% ipython --no-banner

In [1]: import numpy as np

In [2]: from numpy import linalg as LA

In [3]: np.set_printoptions(precision=3, suppress=True, linewidth=160, legacy="1.25")

In [4]: tidy = lambda a: np.round(a, 3) + 0

In [5]: mat = np.load("a.npy")

In [6]: mat
Out[6]: 
array([[  8.294,  -0.158, -16.464],
       [  8.21 ,  -0.743, -17.332],
       [-10.876,  -1.467,  16.334],
       [  7.822,   0.071, -17.341],
       [-10.575,  -3.211,  18.524],
       [  7.084,  -1.07 , -15.767],
       [-10.948,  -4.351,  16.97 ],
       [  8.201,   0.497, -17.247],
       [  7.827,  -0.148, -18.548],
       [-10.807,  -3.424,  15.642],
       [-12.23 ,  -2.379,  16.91 ],
       [  7.25 ,  -1.141, -18.019],
       [  8.736,  -0.687, -17.118],
       [  8.002,  -1.341, -16.649],
       [-12.548,  -1.913,  17.255],
       [-12.661,  -4.185,  16.854]])

In [7]: idx = mat[:, 0] > np.median(mat[:, 0])

In [8]: u = mat[idx].mean(axis=0) - mat[~idx].mean(axis=0)

In [9]: idx.astype(int)
Out[9]: array([1, 1, 0, 1, 0, 0, 0, 1, 1, 0, 0, 1, 1, 1, 0, 0])

In [10]: np.argsort(-np.abs(u).round(6), kind="stable")
Out[10]: array([2, 0, 1])

In [11]: tidy((((mat - mat.mean(axis=0)) @ u > 0) == idx).mean())
Out[11]: 0.938

In [12]: tidy(u)
Out[12]: array([ 17.238,   2.294, -30.18 ])

In [13]: Y = np.c_[mat[:, :2] @ np.array([[-2, -4], [-4, 1]]), np.array([2, -1, 0, -1, -3, -1, 2, -1, 2, 0, -1, 0, -3, 0, 1, -1])]

In [14]: tidy(Y)
Out[14]: 
array([[-15.956, -33.334,   2.   ],
       [-13.448, -33.583,  -1.   ],
       [ 27.62 ,  42.037,   0.   ],
       [-15.928, -31.217,  -1.   ],
       [ 33.994,  39.089,  -3.   ],
       [ -9.888, -29.406,  -1.   ],
       [ 39.3  ,  39.441,   2.   ],
       [-18.39 , -32.307,  -1.   ],
       [-15.062, -31.456,   2.   ],
       [ 35.31 ,  39.804,   0.   ],
       [ 33.976,  46.541,  -1.   ],
       [ -9.936, -30.141,   0.   ],
       [-14.724, -35.631,  -3.   ],
       [-10.64 , -33.349,   0.   ],
       [ 32.748,  48.279,   1.   ],
       [ 42.062,  46.459,  -1.   ]])

In [15]: tidy(LA.norm(Y - mat @ LA.lstsq(mat, Y)[0], axis=0))
Out[15]: array([0.   , 0.   , 5.869])

In [16]: tidy(LA.norm(LA.qr(mat)[0].T @ Y, axis=0) ** 2 / ((Y ** 2).sum(axis=0) + 1e-12))
Out[16]: array([1.   , 1.   , 0.069])
